$ ipython --no-banner

In [1]: import numpy as np

In [2]: np.set_printoptions(suppress=True, linewidth=140)

In [3]: def rnd(a):
   ...:     return np.round(a, 2) + 0
   ...: 

In [4]: feats = np.loadtxt("mat.csv", delimiter=",")

In [5]: feats
Out[5]: 
array([[1., 5., 0., 0., 0., 0., 0., 0., 0.],
       [5., 1., 5., 0., 0., 0., 0., 0., 0.],
       [0., 5., 0., 5., 0., 0., 0., 0., 0.],
       [0., 0., 5., 1., 5., 0., 0., 0., 0.],
       [0., 0., 0., 5., 2., 5., 0., 0., 0.],
       [0., 0., 0., 0., 5., 0., 5., 0., 0.],
       [0., 0., 0., 0., 0., 5., 2., 5., 0.],
       [0., 0., 0., 0., 0., 0., 5., 1., 5.],
       [0., 0., 0., 0., 0., 0., 0., 5., 2.]])

In [6]: vec = np.array([6, 5, 2, 9, 9, 0, 2, 9, 4])

In [7]: y = feats @ vec

In [8]: y
Out[8]: array([31., 45., 70., 64., 63., 55., 49., 39., 53.])

In [9]: rnd(np.linalg.solve(feats.T, feats[7]))
Out[9]: array([0., 0., 0., 0., 0., 0., 0., 1., 0.])

In [10]: vals, vecs = np.linalg.eigh(feats)

In [11]: np.abs(vecs[:, -1]).round(6).argmax()
Out[11]: np.int64(4)

In [12]: np.unique(vals.round(6) + 0, return_counts=True)[1]
Out[12]: array([1, 1, 1, 1, 1, 1, 1, 1, 1])

In [13]: rnd(np.linalg.eigvalsh(feats @ feats))
Out[13]: array([  1.89,   4.64,  17.53,  21.24,  50.69,  50.72,  73.11,  83.28, 112.9 ])

In [14]: rnd(vecs.T @ feats @ vecs)
Out[14]: 
array([[-8.55,  0.  ,  0.  ,  0.  ,  0.  ,  0.  ,  0.  ,  0.  ,  0.  ],
       [ 0.  , -7.12,  0.  ,  0.  ,  0.  ,  0.  ,  0.  ,  0.  ,  0.  ],
       [ 0.  ,  0.  , -4.61,  0.  ,  0.  ,  0.  ,  0.  ,  0.  ,  0.  ],
       [ 0.  ,  0.  ,  0.  , -2.16,  0.  ,  0.  ,  0.  ,  0.  ,  0.  ],
       [ 0.  ,  0.  ,  0.  ,  0.  ,  1.37,  0.  ,  0.  ,  0.  ,  0.  ],
       [ 0.  ,  0.  ,  0.  ,  0.  ,  0.  ,  4.19,  0.  ,  0.  ,  0.  ],
       [ 0.  ,  0.  ,  0.  ,  0.  ,  0.  ,  0.  ,  7.12,  0.  ,  0.  ],
       [ 0.  ,  0.  ,  0.  ,  0.  ,  0.  ,  0.  ,  0.  ,  9.13,  0.  ],
       [ 0.  ,  0.  ,  0.  ,  0.  ,  0.  ,  0.  ,  0.  ,  0.  , 10.63]])

In [15]: rnd(np.linalg.svd(feats, compute_uv=False))
Out[15]: array([10.63,  9.13,  8.55,  7.12,  7.12,  4.61,  4.19,  2.16,  1.37])

In [16]: rng = np.random.default_rng(668185)

In [17]: idx = rng.integers(0, 2, 4)

In [18]: M = np.triu((idx[:, None] == idx) & (rng.random((4, 4)) < 0.8), 1).astype(int)

In [19]: M += M.T

In [20]: M
Out[20]: 
array([[0, 0, 0, 0],
       [0, 0, 1, 0],
       [0, 1, 0, 0],
       [0, 0, 0, 0]])

In [21]: left, sigma, Vt = np.linalg.svd(M)

In [22]: np.argmax(sigma[:-1] / (sigma[1:] + 1e-6)) + 1
Out[22]: np.int64(2)

In [23]: sigma
Out[23]: array([1., 1., 0., 0.])

In [24]: M2 = left[:, :2] @ np.diag(sigma[:2]) @ Vt[:2]

In [25]: np.abs(M - M2).max()
Out[25]: np.float64(0.0)
